% python3 -q
>>> import numpy as np
>>> np.set_printoptions(precision=2, suppress=True, linewidth=120)
>>> data = np.load("m.npy")
>>> data
array([[  0., -16.,   5.],
       [ -5., -11.,   5.],
       [ -4., -26.,   9.]])
>>> rng = np.random.default_rng(7447)
>>> lab = rng.permutation(3)
>>> lab
array([1, 0, 2])
>>> other = data[lab][:, lab]
>>> np.trace(other)
np.float64(-2.0)
>>> np.diag(other)
array([-11.,   0.,   9.])
>>> np.allclose(other, data)
False
>>> np.round(np.linalg.det(other), 2), round(float(np.linalg.det(data[lab])), 2)
(np.float64(30.0), -30.0)
>>> J = np.load("layer19.npy")
>>> J
array([[ 0.63,  0.26, -0.33],
       [-2.51, -1.03,  0.6 ],
       [-0.25,  0.02, -0.32],
       [ 0.91,  0.19, -0.16],
       [ 1.92,  0.78,  0.16],
       [ 1.54,  0.46, -0.45],
       [ 0.9 , -0.34, -0.2 ],
       [-0.14,  0.27, -0.49],
       [ 1.64,  0.34, -0.29],
       [-2.24, -1.57, -0.28],
       [ 0.64,  0.84,  0.11],
       [-1.65, -0.71,  0.14],
       [ 0.31, -0.4 ,  0.5 ],
       [ 4.64,  2.22, -0.05],
       [ 2.  ,  1.55, -0.41],
       [ 0.39,  0.03, -0.28],
       [ 2.64,  1.65, -0.47],
       [-4.9 , -2.87, -0.12],
       [ 2.64,  1.42, -0.3 ],
       [-0.78, -0.26, -0.38],
       [ 1.22,  0.31,  0.64],
       [-1.89, -0.73, -0.04],
       [-1.39, -1.07,  0.45],
       [ 1.94,  0.99,  0.19],
       [ 2.23,  0.81, -0.47],
       [-2.19, -0.48, -0.29],
       [-2.66, -0.92, -0.17]])
>>> Xs = (J - J.mean(axis=0)) / J.std(axis=0)
>>> Xs.std(axis=0)
array([1., 1., 1.])
>>> coef = np.linalg.lstsq(np.delete(Xs, 1, axis=1), Xs[:, 1])[0]
>>> np.abs(coef).argmax()
np.int64(0)
>>> round(float(1 - np.var(Xs[:, 1] - np.delete(Xs, 1, axis=1) @ coef)), 2)
0.89
>>> theta = np.radians(36)
>>> r_ = np.eye(3)
>>> r_[0, 0] = r_[2, 2] = np.cos(theta)
>>> r_[0, 2], r_[2, 0] = -np.sin(theta), np.sin(theta)
>>> r_
array([[ 0.81,  0.  , -0.59],
       [ 0.  ,  1.  ,  0.  ],
       [ 0.59,  0.  ,  0.81]])
>>> other = J @ r_.T
>>> round(float(np.linalg.det(r_)), 2), round(np.trace(r_), 2)
(1.0, np.float64(2.62))
>>> np.allclose(J @ J.T, other @ other.T)
True
>>> W0 = np.load("sample13.npy")
>>> W0
array([[ 1,  1, -1, -1,  1,  1, -1, -1],
       [ 1, -1,  1, -1, -1,  1, -1,  1],
       [ 1, -1,  1, -1,  1, -1,  1, -1],
       [ 1,  1,  1,  1, -1, -1, -1, -1],
       [ 1,  1, -1, -1, -1, -1,  1,  1]])
>>> left, sv, Vt = np.linalg.svd(W0, full_matrices=False)
>>> sv / sv[0]
array([1., 1., 1., 1., 1.])
>>> sv
array([2.83, 2.83, 2.83, 2.83, 2.83])
>>> np.round(left.T @ left, 2) + 0
array([[1., 0., 0., 0., 0.],
       [0., 1., 0., 0., 0.],
       [0., 0., 1., 0., 0.],
       [0., 0., 0., 1., 0.],
       [0., 0., 0., 0., 1.]])
>>> np.cumsum(sv ** 2) / np.sum(sv ** 2)
array([0.2, 0.4, 0.6, 0.8, 1. ])
>>> np.round(Vt @ Vt.T, 2) + 0
array([[1., 0., 0., 0., 0.],
       [0., 1., 0., 0., 0.],
       [0., 0., 1., 0., 0.],
       [0., 0., 0., 1., 0.],
       [0., 0., 0., 0., 1.]])
>>> np.round(np.sqrt((sv ** 2).sum()), 2), round(np.linalg.norm(W0), 2)
(np.float64(6.32), np.float64(6.32))
>>> f = np.array([0, 0, 1, 0])
>>> m1 = -1 * np.eye(4) + np.outer(f, f)
>>> m1
array([[-1.,  0.,  0.,  0.],
       [ 0., -1.,  0.,  0.],
       [ 0.,  0.,  0.,  0.],
       [ 0.,  0.,  0., -1.]])
>>> other = np.linalg.inv(data)
>>> other
array([[ 1.03,  0.47, -0.83],
       [ 0.83,  0.67, -0.83],
       [ 2.87,  2.13, -2.67]])
>>> np.linalg.det(data) * other
array([[ 31.,  14., -25.],
       [ 25.,  20., -25.],
       [ 86.,  64., -80.]])
>>> round(float(np.linalg.slogdet(data)[0]), 2)
1.0
>>> (np.abs(other) > 1e-9).astype(int)
array([[1, 1, 1],
       [1, 1, 1],
       [1, 1, 1]])
>>> feats = np.load("run15.npy")
>>> feats
array([[ 9,  8,  1, -3,  5,  4],
       [ 8,  9,  8,  1, -3,  5],
       [ 1,  8,  9,  8,  1, -3],
       [-3,  1,  8,  9,  8,  1],
       [ 5, -3,  1,  8,  9,  8],
       [ 4,  5, -3,  1,  8,  9]])
>>> lab = rng.permutation(6)
>>> lab
array([4, 3, 5, 2, 1, 0])
>>> other = feats[lab][:, lab]
>>> np.diag(other)
array([9, 9, 9, 9, 9, 9])
>>> other
array([[ 9,  8,  8,  1, -3,  5],
       [ 8,  9,  1,  8,  1, -3],
       [ 8,  1,  9, -3,  5,  4],
       [ 1,  8, -3,  9,  8,  1],
       [-3,  1,  5,  8,  9,  8],
       [ 5, -3,  4,  1,  8,  9]])
>>> np.sort(np.abs(np.linalg.eigvals(other)))
array([ 3.14,  4.06,  6.94, 17.08, 17.49, 25.45])
>>> np.allclose(other, feats)
False
>>> np.round(np.linalg.det(other), 2), round(np.linalg.det(feats[lab]), 2)
(np.float64(674056.0), np.float64(-674056.0))
>>> lab = rng.permutation(6)
>>> other = feats[:, lab] * rng.choice([-1, 1], 6)
>>> other
array([[ 1,  3, -4, -8,  9,  5],
       [ 8, -1, -5, -9,  8, -3],
       [ 9, -8,  3, -8,  1,  1],
       [ 8, -9, -1, -1, -3,  8],
       [ 1, -8, -8,  3,  5,  9],
       [-3, -1, -9, -5,  4,  8]])
>>> left, _, Vt = np.linalg.svd(feats.T @ other)
>>> lab
array([2, 3, 5, 1, 0, 4])
>>> np.round(np.linalg.eigvalsh(feats).min(), 2)
np.float64(-6.94)
>>> [round(float(np.linalg.det(feats[:i, :i])), 2) + 0 for i in range(1, 7)]
[9.0, 17.0, -304.0, -777.0, 54913.0, 674056.0]
>>> M = np.load("dump.npy")
>>> M
array([[ 0,  1, -3,  3,  2],
       [ 1,  0,  1, -3,  3],
       [-3,  1,  0,  1, -3],
       [ 3, -3,  1,  0,  1],
       [ 2,  3, -3,  1,  0]])
>>> Q = M.astype(float).copy()
>>> for j in range(5):
...     Q[:, j] -= Q[:, :j] @ (Q[:, :j].T @ Q[:, j])
...     Q[:, j] /= np.linalg.norm(Q[:, j])
... 
>>> Q
array([[ 0.  ,  0.23, -0.83, -0.5 , -0.1 ],
       [ 0.21,  0.06,  0.5 , -0.73, -0.42],
       [-0.63,  0.05, -0.03,  0.23, -0.74],
       [ 0.63, -0.52, -0.23,  0.25, -0.48],
       [ 0.42,  0.82,  0.05,  0.34, -0.19]])
>>> other = M / np.linalg.norm(M, axis=1, keepdims=True)
>>> C2 = other @ other.T
>>> (np.abs(C2) > 0.9).astype(int)
array([[1, 0, 0, 0, 0],
       [0, 1, 0, 0, 0],
       [0, 0, 1, 0, 0],
       [0, 0, 0, 1, 0],
       [0, 0, 0, 0, 1]])
>>> (C2 - 2 * np.eye(5)).round(6).argmax(axis=1)
array([4, 3, 0, 1, 0])
>>> np.linalg.norm(other, axis=1)
array([1., 1., 1., 1., 1.])
>>> C2
array([[ 1.  , -0.28, -0.09, -0.19,  0.65],
       [-0.28,  1.  , -0.75,  0.35, -0.19],
       [-0.09, -0.75,  1.  , -0.75, -0.09],
       [-0.19,  0.35, -0.75,  1.  , -0.28],
       [ 0.65, -0.19, -0.09, -0.28,  1.  ]])
>>> round(np.degrees(np.arccos(np.clip(C2[4, 3], -1, 1))), 2)
np.float64(106.25)
>>> np.argwhere(np.triu(np.abs(C2) > 0.95, 1))
array([], shape=(0, 2), dtype=int64)
>>> Q, r_ = np.linalg.qr(M)
>>> np.round(abs(r_[0, 0]), 2), round(np.linalg.norm(M[:, 0]), 2)
(np.float64(4.8), np.float64(4.8))
>>> Q
array([[ 0.  , -0.23, -0.83,  0.5 , -0.1 ],
       [-0.21, -0.06,  0.5 ,  0.73, -0.42],
       [ 0.63, -0.05, -0.03, -0.23, -0.74],
       [-0.63,  0.52, -0.23, -0.25, -0.48],
       [-0.42, -0.82,  0.05, -0.34, -0.19]])
>>> hat = np.triu(np.array([[2, 0, 2, 3, 3],
...     [3, 2, 3, 0, 3],
...     [1, 1, 2, 3, 0],
...     [3, 2, 1, 0, 2],
...     [2, 2, 2, 2, 0]]), 1) + np.eye(5)
>>> other = hat @ Q @ np.linalg.inv(hat)
>>> np.round(np.linalg.det(other), 2)
np.float64(1.0)
>>> np.poly(other)
array([ 1.  ,  0.53, -0.04,  0.04, -0.53, -1.  ])
>>> np.round(np.trace(other), 2), round(np.trace(Q), 2)
(np.float64(-0.53), np.float64(-0.53))
>>> f = np.array([-3, -2, -2, -1, -3])
>>> E = f[np.abs(np.subtract.outer(np.arange(5), np.arange(5)))]
>>> E
array([[-3, -2, -2, -1, -3],
       [-2, -3, -2, -2, -1],
       [-2, -2, -3, -2, -2],
       [-1, -2, -2, -3, -2],
       [-3, -1, -2, -2, -3]])
>>> f = np.array([-6, -2, 4])
>>> np.polyval(f, E[3])
array([  0, -16, -16, -44, -16])
>>> np.correlate(E[3], E[1], "full")
array([ 1,  4,  8, 14, 20, 20, 17, 12,  4])
>>> [round(float(np.linalg.det(E[:i, :i])), 2) + 0 for i in range(1, 6)]
[-3.0, 5.0, -7.0, 8.0, 23.0]
>>> np.all(np.linalg.eigvalsh(E) > 0)
np.False_
